$ python3 -q
>>> import numpy as np
>>> from numpy import linalg as LA
>>> np.set_printoptions(precision=3, suppress=True, linewidth=200)
>>> feats = np.loadtxt("a.csv", delimiter=",")
>>> feats
array([[ 1.983,  0.972, -1.961,  0.036,  1.01 ,  2.956, -1.974,  3.015],
       [ 1.989,  1.004, -1.971,  0.013,  0.994,  3.001, -2.015,  3.007],
       [ 2.01 ,  0.985, -1.996,  0.002,  1.   ,  2.969, -1.985,  3.015],
       [ 2.006,  0.99 , -1.988, -0.006,  1.008,  3.019, -1.982,  3.052],
       [ 2.029,  1.01 , -1.99 ,  0.011,  0.982,  3.012, -2.005,  3.042],
       [ 1.973,  0.984, -2.006,  0.002,  0.995,  2.965, -1.999,  2.981],
       [ 2.   ,  0.97 , -1.948,  0.001,  1.027,  2.985, -2.013,  3.011],
       [ 1.983,  1.019, -1.983,  0.024,  0.975,  2.988, -1.98 ,  2.979],
       [ 2.033,  0.962, -2.   ,  0.028,  1.01 ,  3.001, -2.006,  2.988],
       [ 1.99 ,  0.993, -1.978, -0.015,  0.978,  2.996, -1.969,  2.998],
       [ 1.99 ,  1.016, -1.998,  0.039,  0.974,  2.99 , -1.976,  2.994],
       [ 1.981,  0.984, -2.034,  0.004,  0.978,  3.018, -1.983,  2.989],
       [ 1.984,  1.002, -1.971, -0.007,  0.996,  3.019, -2.004,  3.021],
       [ 2.013,  1.013, -1.99 ,  0.001,  0.978,  3.021, -1.978,  3.027],
       [ 1.973,  1.013, -2.021,  0.006,  0.973,  2.972, -1.971,  3.01 ],
       [ 1.996,  1.004, -2.013,  0.014,  0.963,  3.009, -2.011,  3.028],
       [ 1.999,  0.989, -1.97 , -0.003,  0.991,  2.987, -1.992,  2.991],
       [ 2.033,  0.999, -1.999,  0.017,  0.973,  3.024, -2.031,  2.999],
       [ 1.971,  1.03 , -1.986, -0.009,  1.001,  3.014, -2.001,  2.999],
       [ 1.982,  1.002, -1.99 , -0.005,  0.965,  2.983, -1.965,  2.962],
       [ 2.002,  1.003, -2.028,  0.003,  0.938,  3.001, -1.966,  3.027],
       [ 3.011,  0.979,  1.001, -1.981,  3.008,  0.988,  1.964, -2.981],
       [ 2.984,  1.002,  1.006, -2.009,  3.   ,  1.014,  2.022, -3.004],
       [ 2.979,  1.004,  0.979, -1.956,  3.001,  1.011,  1.991, -2.998],
       [ 3.016,  0.983,  0.982, -1.996,  3.003,  0.99 ,  1.996, -2.971],
       [ 3.005,  1.024,  0.972, -1.968,  3.007,  0.996,  1.963, -2.995],
       [ 2.986,  1.001,  0.996, -2.004,  3.002,  0.998,  1.981, -3.015],
       [ 2.995,  1.01 ,  0.998, -1.992,  2.974,  1.005,  1.971, -2.996],
       [ 3.005,  1.004,  0.991, -1.98 ,  2.971,  0.984,  1.964, -2.999],
       [ 3.008,  0.979,  1.013, -2.018,  2.957,  0.989,  2.004, -2.981],
       [ 2.976,  1.017,  0.993, -2.022,  3.045,  0.985,  1.974, -2.994],
       [ 3.017,  0.958,  1.043, -2.015,  3.023,  1.018,  2.019, -2.995],
       [ 2.98 ,  0.94 ,  0.948, -2.034,  2.978,  0.984,  2.006, -2.972],
       [ 3.021,  0.974,  1.011, -2.016,  3.   ,  0.979,  2.015, -3.036],
       [ 3.006,  1.015,  0.97 , -1.979,  2.981,  1.019,  2.017, -2.993],
       [ 2.992,  1.04 ,  1.022, -1.973,  3.004,  1.006,  1.994, -3.016],
       [ 3.007,  1.012,  0.985, -2.014,  3.003,  1.037,  2.006, -2.976],
       [ 2.966,  0.962,  0.981, -2.012,  3.005,  1.028,  2.008, -2.985],
       [ 3.004,  1.022,  0.996, -2.013,  3.001,  1.021,  1.96 , -2.955],
       [ 3.031,  0.97 ,  0.963, -2.01 ,  3.016,  0.968,  2.   , -2.961],
       [ 2.981,  1.036,  1.018, -2.029,  3.01 ,  0.997,  2.024, -2.975],
       [ 2.982,  1.018,  1.045, -2.022,  2.983,  0.999,  2.004, -3.004]])
>>> Xs = (feats - feats.mean(axis=0)) / feats.std(axis=0)
>>> Xs.std(axis=0)
array([1., 1., 1., 1., 1., 1., 1., 1.])
>>> np.argwhere(np.abs(Xs) > 2)
array([[32,  1]])
>>> b = LA.lstsq(np.delete(Xs, 1, axis=1), Xs[:, 1])[0]
>>> round(1 - np.var(Xs[:, 1] - np.delete(Xs, 1, axis=1) @ b), 3)
np.float64(0.205)
>>> b
array([ -5.829,  14.099,   9.347,  -6.988,  14.049,  -2.21 , -24.323])
